>>> import numpy as np
>>> import numpy.linalg as la
>>> np.set_printoptions(precision=3, suppress=True, linewidth=160, sign=" ")
>>> J = np.loadtxt("arr.csv", delimiter=",")
>>> J
array([[ 0.6, -1.4,  2.5, -1.1, -0.6,  1.8,  0.3, -0.6,  0.8, -0.1, -0.8, -0.9,  0.7],
       [ 0. ,  0.5,  1.1,  0.4, -1. ,  0.1, -1.8,  2.4, -0.9,  0.7,  0.3,  0.4,  1.8],
       [ 1.2,  1.4, -0.3,  0.9, -0.8, -0.1,  1.6,  0.6,  1.1,  0.3,  1.2,  0.8,  0.3],
       [ 3.3,  1.1, -1.3, -0.2,  1. , -1.1,  0.8, -0.5, -0.4,  1.4, -0.8,  0.8, -1. ],
       [ 0.9, -0.4, -0.7, -1.1,  0.4, -0.4, -0.2,  0.1, -0.8, -0.3,  0.9, -2.4, -0.7],
       [ 0.6,  1.3, -0.3,  0.1,  0.6, -0.1, -0.4, -1.3, -0.4,  1.2,  1.6, -1.1, -1.2],
       [-0.3, -1. , -0.8,  0. ,  0.4,  0.8,  0.2, -0.2,  0.2, -0.5,  0.4,  1.3, -1.9],
       [-5.1, -1.3,  0.9,  1.3,  1.6, -1.1,  1.2, -1. , -0.9,  0.9,  0.4, -0.2, -1. ],
       [-0.6, -0.3, -0.2, -0.4, -1.1, -0.4,  0.1,  1.6,  0.6,  0.5, -0.7, -1.6, -0.3]])
>>> def softmax(z):
...     e = np.exp(z - z.max(axis=-1, keepdims=True))
...     return e / e.sum(axis=-1, keepdims=True)
... 
>>> softmax(J).sum(axis=1)
array([ 1.,  1.,  1.,  1.,  1.,  1.,  1.,  1.,  1.])
>>> np.round(softmax(J[7] + 2), 3) + 0
array([ 0.   ,  0.013,  0.118,  0.175,  0.237,  0.016,  0.159,  0.018,  0.019,  0.118,  0.071,  0.039,  0.018])
>>> scores = J @ J.T / np.sqrt(13)
>>> softmax(scores)[7] @ J
array([-5.099, -1.3  ,  0.9  ,  1.3  ,  1.6  , -1.1  ,  1.2  , -1.   , -0.9  ,  0.9  ,  0.4  , -0.2  , -1.   ])
>>> G = J.T @ J
>>> np.allclose(G, G.T)
True
>>> la.svd(J, compute_uv=False) ** 2
array([ 49.56 ,  31.597,  18.408,  15.483,   8.568,   7.881,   6.967,   3.222,   1.763])
>>> (J @ J.T).shape
(9, 9)
>>> M2 = J / la.norm(J, axis=1, keepdims=True)
>>> G = M2 @ M2.T
>>> (np.abs(G) > 0.9).astype(int)
array([[ 1,  0,  0,  0,  0,  0,  0,  0,  0],
       [ 0,  1,  0,  0,  0,  0,  0,  0,  0],
       [ 0,  0,  1,  0,  0,  0,  0,  0,  0],
       [ 0,  0,  0,  1,  0,  0,  0,  0,  0],
       [ 0,  0,  0,  0,  1,  0,  0,  0,  0],
       [ 0,  0,  0,  0,  0,  1,  0,  0,  0],
       [ 0,  0,  0,  0,  0,  0,  1,  0,  0],
       [ 0,  0,  0,  0,  0,  0,  0,  1,  0],
       [ 0,  0,  0,  0,  0,  0,  0,  0,  1]])
>>> np.argwhere(np.triu(np.abs(G) > 0.95, 1))
array([], shape=(0, 2), dtype=int64)
>>> (G - 2 * np.eye(9)).round(6).argmax(axis=1)
array([ 8,  8,  3,  5,  5,  4,  7,  6,  4])
